In [1]: import numpy as np

In [2]: np.set_printoptions(suppress=True, linewidth=140)

In [3]: A = np.maximum(np.array([[-2, -2, 3, -3],
   ...:     [-1, 3, -3, 3],
   ...:     [3, 0, -2, -1],
   ...:     [-3, 2, 3, 3],
   ...:     [2, 1, 1, 2],
   ...:     [-2, -3, 1, -1],
   ...:     [-3, -1, 3, 1],
   ...:     [-1, 2, -1, -2],
   ...:     [-1, 1, 1, -1],
   ...:     [0, 2, -1, -3],
   ...:     [2, -3, -3, -1],
   ...:     [3, 1, -3, 1],
   ...:     [0, 2, -1, 0],
   ...:     [0, 1, -3, -1],
   ...:     [-3, 2, 2, -2],
   ...:     [0, -2, -3, -1],
   ...:     [-3, 3, -3, -3],
   ...:     [-1, 1, -3, 2],
   ...:     [2, -1, 2, -3]]) @ np.array([[2, -2, 0, 2, 2, -2, -1],
   ...:     [0, 1, -2, 1, 1, 1, 1],
   ...:     [-2, 0, -1, -2, -2, -1, 0],
   ...:     [2, 2, 2, 0, 0, -2, 2]]) + np.array([2, 1, 0, 2, 2, 0, 2]), 0)

In [4]: A
Out[4]: 
array([[ 0,  0,  0,  0,  0,  5,  0],
       [12, 12,  3,  9,  9,  2, 12],
       [10,  0,  0, 12, 12,  0,  0],
       [ 0, 15,  0,  0,  0,  0, 13],
       [ 8,  2,  1,  5,  5,  0,  5],
       [ 0,  0,  3,  0,  0,  2,  0],
       [ 0,  8,  1,  0,  0,  0,  6],
       [ 0,  1,  0,  4,  4,  9,  1],
       [ 0,  2,  0,  0,  0,  4,  2],
       [ 0,  0,  0,  6,  6,  9,  0],
       [10,  0,  7,  9,  9,  0,  0],
       [16,  0,  3, 15, 15,  0,  2],
       [ 4,  3,  0,  6,  6,  3,  4],
       [ 6,  0,  0,  9,  9,  6,  1],
       [ 0,  5,  0,  0,  0, 10,  3],
       [ 6,  0,  5,  6,  6,  3,  0],
       [ 0,  4,  0,  5,  5, 18,  2],
       [10,  8,  5,  7,  7,  2,  8],
       [ 0,  0,  0,  1,  1,  0,  0]])

In [5]: T = np.stack([A, -3 * A, A[::-1]])

In [6]: print(np.einsum("bij,cij->bc", T, T))
[[  4378 -13134   1721]
 [-13134  39402  -5163]
 [  1721  -5163   4378]]

In [7]: np.round(np.linalg.norm(T, axis=(1, 2)), 3)
Out[7]: array([ 66.166, 198.499,  66.166])

In [8]: np.linalg.matrix_rank(T.reshape(3, -1))
Out[8]: np.int64(2)

In [9]: Ac = A - A.mean(axis=0)

In [10]: V = np.linalg.svd(Ac)[2][:6]

In [11]: A2 = Ac - Ac @ V.T @ V

In [12]: np.round(np.diag(V.T @ V), 3)
Out[12]: array([1. , 1. , 1. , 0.5, 0.5, 1. , 1. ])

In [13]: np.round(A2.std(axis=0), 3) + 0
Out[13]: array([0., 0., 0., 0., 0., 0., 0.])
